$ python -q
>>> import numpy as np
>>> np.set_printoptions(precision=2, suppress=True, linewidth=160, sign=" ")
>>> rnd = lambda a: np.round(a, 2) + 0
>>> mat = np.loadtxt("case4.csv", delimiter=",")
>>> rnd(mat)
array([[ 0.42, -0.03, -0.03,  0.18,  0.18, -0.15, -0.39],
       [-0.03,  0.  ,  0.  , -0.01, -0.01,  0.01,  0.03],
       [-0.03,  0.  ,  0.  , -0.01, -0.01,  0.01,  0.03],
       [ 0.18, -0.01, -0.01,  0.08,  0.08, -0.06, -0.17],
       [ 0.18, -0.01, -0.01,  0.08,  0.08, -0.06, -0.17],
       [-0.15,  0.01,  0.01, -0.06, -0.06,  0.05,  0.14],
       [-0.39,  0.03,  0.03, -0.17, -0.17,  0.14,  0.36]])
>>> r0, v = mat[5], mat[0]
>>> rnd(r0 @ v)
np.float64(-0.15)
>>> pr = (r0 @ v) / (r0 @ r0) * r0
>>> rnd(pr)
array([ 0.42, -0.03, -0.03,  0.18,  0.18, -0.15, -0.39])
>>> rnd(np.linalg.norm(r0 + v) ** 2 + np.linalg.norm(r0 - v) ** 2)
np.float64(0.95)
>>> rnd(np.outer(r0, v))
array([[-0.06,  0.  ,  0.  , -0.03, -0.03,  0.02,  0.06],
       [ 0.  ,  0.  ,  0.  ,  0.  ,  0.  ,  0.  ,  0.  ],
       [ 0.  ,  0.  ,  0.  ,  0.  ,  0.  ,  0.  ,  0.  ],
       [-0.03,  0.  ,  0.  , -0.01, -0.01,  0.01,  0.03],
       [-0.03,  0.  ,  0.  , -0.01, -0.01,  0.01,  0.03],
       [ 0.02,  0.  ,  0.  ,  0.01,  0.01, -0.01, -0.02],
       [ 0.06,  0.  ,  0.  ,  0.03,  0.03, -0.02, -0.05]])
>>> x0 = np.array([3, 2, 1, 2, 1, 2, 3])
>>> rnd(np.linalg.eigvalsh(2 * mat - np.eye(7)))
array([-1., -1., -1., -1., -1., -1.,  1.])
>>> K = np.loadtxt("layer2.csv", delimiter=",")
>>> K
array([[-3.,  4.,  8.],
       [ 0.,  0.,  0.],
       [ 9., -9.,  0.],
       [ 0.,  0.,  0.],
       [ 9.,  0., -4.],
       [ 0.,  0.,  0.],
       [ 4.,  0.,  2.]])
>>> Y = np.c_[K[:, :2] @ np.array([[0, -2], [0, 3]]), np.array([0, 2, 0, 1, 1, 2, 0])]
>>> Y
array([[  0.,  18.,   0.],
       [  0.,   0.,   2.],
       [  0., -45.,   0.],
       [  0.,   0.,   1.],
       [  0., -18.,   1.],
       [  0.,   0.,   2.],
       [  0.,  -8.,   0.]])
>>> rnd(np.linalg.norm(Y - K @ np.linalg.lstsq(K, Y)[0], axis=0))
array([ 0.  ,  0.  ,  3.02])
>>> np.linalg.matrix_rank(np.c_[K, Y])
np.int64(4)
>>> np.linalg.matrix_rank(Y)
np.int64(2)
>>> rnd(np.linalg.lstsq(K, Y[:, 0])[0])
array([ 0.,  0.,  0.])
>>> rnd(np.linalg.norm(np.linalg.qr(K)[0].T @ Y, axis=0) ** 2 / ((Y ** 2).sum(axis=0) + 1e-12))
array([ 0.  ,  1.  ,  0.09])
>>> W0 = np.array([[2.0, -3.0, 0.0, 0.0, 0.0],
...     [-3.0, 2.0, -3.0, 0.0, 0.0],
...     [0.0, -3.0, 4.0, -3.0, 0.0],
...     [0.0, 0.0, -3.0, -4.0, -3.0],
...     [0.0, 0.0, 0.0, -3.0, -5.0]])
>>> rnd(np.linalg.norm(W0, 2))
np.float64(7.91)
>>> rnd(np.linalg.norm(W0, 1)), rnd(np.linalg.norm(W0, np.inf))
(np.float64(10.0), np.float64(10.0))
>>> rnd(np.linalg.norm(W0[0] - W0[4]))
np.float64(6.86)
>>> r0 = np.array([4, -4])
>>> np.cross(W0[2, :3], W0[4, :3])
array([-0.,  0.,  0.])
>>> np.correlate(W0[2], W0[4], "full")
array([  0.,  15., -11.,   3.,   9.,   0.,   0.,   0.,   0.])
>>> np.polyval(r0, W0[2])
array([ -4., -16.,  12., -16.,  -4.])
>>> E = np.load("m.npy")
>>> E
array([[ 0,  1,  1, -1],
       [ 0,  0,  2,  1],
       [ 0,  0,  0,  2],
       [ 0,  0,  0,  0]])
>>> P = np.triu(np.array([[6, -9, 1, 5], [4, 5, -5, 8], [0, -8, -6, -7], [-4, -9, 6, 9]]), 1) + np.eye(4)
>>> Y = P @ E @ np.linalg.inv(P)
>>> np.poly(Y)
array([ 1.,  0.,  0.,  0.,  0.])
>>> P @ E - E @ P
array([[  0.,   0., -13.,  -8.],
       [  0.,   0.,   0.,   4.],
       [  0.,   0.,   0.,   0.],
       [  0.,   0.,   0.,   0.]])
>>> np.linalg.matrix_rank(Y)
np.int64(3)
>>> rng = np.random.default_rng(45)
>>> idx = rng.permutation(4)
>>> idx
array([ 2,  3,  1,  0])
>>> Y = E[idx][:, idx]
>>> rnd(np.sort(np.abs(np.linalg.eigvals(Y))))
array([ 0.,  0.,  0.,  0.])
>>> rnd(np.linalg.det(Y)), rnd(np.linalg.det(E[idx]))
(np.float64(0.0), np.float64(0.0))
>>> Y
array([[ 0,  2,  0,  0],
       [ 0,  0,  0,  0],
       [ 2,  1,  0,  0],
       [ 1, -1,  1,  0]])
>>> rk = np.linalg.matrix_rank(Y)
>>> rk
np.int64(3)
>>> null = np.linalg.svd(Y)[2][rk:].T
>>> [int(np.linalg.matrix_rank(Y[:i])) for i in range(1, len(Y) + 1)]
[1, 1, 2, 3]
>>> null.shape
(4, 1)
>>> arr = np.loadtxt("block10.csv", delimiter=",")
>>> arr
array([[-180.74, -100.48, -159.36,   40.51,   40.89, -180.56],
       [-181.46, -102.03, -160.11,   39.5 ,   42.13, -179.21],
       [-180.48,  -99.87, -158.01,   39.27,   38.03, -180.66],
       [-178.11, -100.43, -159.7 ,   39.93,   39.35, -179.99],
       [-181.67,  -98.73, -159.63,   38.62,   39.58, -181.09],
       [-180.27,  -99.95, -159.72,   39.1 ,   41.42, -180.59],
       [-180.55,  -99.88, -161.38,   40.05,   41.76, -180.46],
       [-180.09, -100.18, -159.21,   40.02,   39.99, -180.1 ],
       [-181.23, -100.13, -161.22,   38.39,   39.49, -180.43],
       [-178.36, -101.53, -161.57,   41.69,   40.9 , -180.49],
       [-179.94,  -99.  , -161.86,   40.91,   41.37, -179.6 ],
       [-179.05,  -98.58, -159.22,   40.38,   38.65, -180.23],
       [-180.47, -100.4 , -159.33,   42.08,   40.44, -179.61]])
>>> Xs = arr - arr.mean(axis=0)
>>> left, sig, Vh = np.linalg.svd(Xs, full_matrices=False)
>>> np.abs(Vh[0]).argmax()
np.int64(4)
>>> np.linalg.matrix_rank(Xs)
np.int64(6)
>>> rnd((sig ** 2).sum() ** 2 / (sig ** 4).sum())
np.float64(3.59)
>>> m1 = np.array([[0.18, 0.24, -0.54, 0.9, -0.36, 0.18],
...     [-0.27, -0.36, 0.81, -1.35, 0.54, -0.27],
...     [-0.18, -0.24, 0.54, -0.9, 0.36, -0.18],
...     [0.6, 0.8, -1.8, 3.0, -1.2, 0.6],
...     [-0.15, -0.2, 0.45, -0.75, 0.3, -0.15],
...     [0.21, 0.28, -0.63, 1.05, -0.42, 0.21]])
>>> rnd(m1.mean(axis=0))
array([ 0.06,  0.09, -0.19,  0.32, -0.13,  0.06])
>>> rnd(np.diff(m1, axis=0))
array([[-0.45, -0.6 ,  1.35, -2.25,  0.9 , -0.45],
       [ 0.09,  0.12, -0.27,  0.45, -0.18,  0.09],
       [ 0.78,  1.04, -2.34,  3.9 , -1.56,  0.78],
       [-0.75, -1.  ,  2.25, -3.75,  1.5 , -0.75],
       [ 0.36,  0.48, -1.08,  1.8 , -0.72,  0.36]])
>>> m1[:, 6]
Traceback (most recent call last):
  File "<python-input-59>", line 1, in <module>
    m1[:, 6]
    ~~^^^^^^
IndexError: index 6 is out of bounds for axis 1 with size 6
>>> np.abs(m1).max()
np.float64(3.0)
>>> np.linalg.matrix_rank(m1)
np.int64(1)
>>> vals, evecs = np.linalg.eig(W0)
>>> rnd(W0 @ evecs[:, 0] - vals[0] * evecs[:, 0])
array([ 0.,  0.,  0.,  0.,  0.])
>>> r0 = np.array([-2, 4, -7])
>>> rnd(np.correlate(m1[1], m1[5], "full"))
array([-0.06,  0.04,  0.04, -0.83,  1.68, -2.37,  1.68, -0.83,  0.04,  0.04, -0.06])
>>> rnd(np.cross(m1[1, :3], m1[5, :3]))
array([ 0.,  0.,  0.])
>>> F = np.array([[2, 2, 2], [2, 2, 2], [2, 2, 2]])
>>> P = np.triu(np.array([[-4, -8, 1], [-1, 8, 0], [5, -8, 2]]), 1) + np.eye(3)
>>> Y = P @ F @ np.linalg.inv(P)
>>> rnd(np.linalg.det(Y))
np.float64(0.0)
>>> np.poly(Y)
array([ 1., -6.,  0.,  0.])
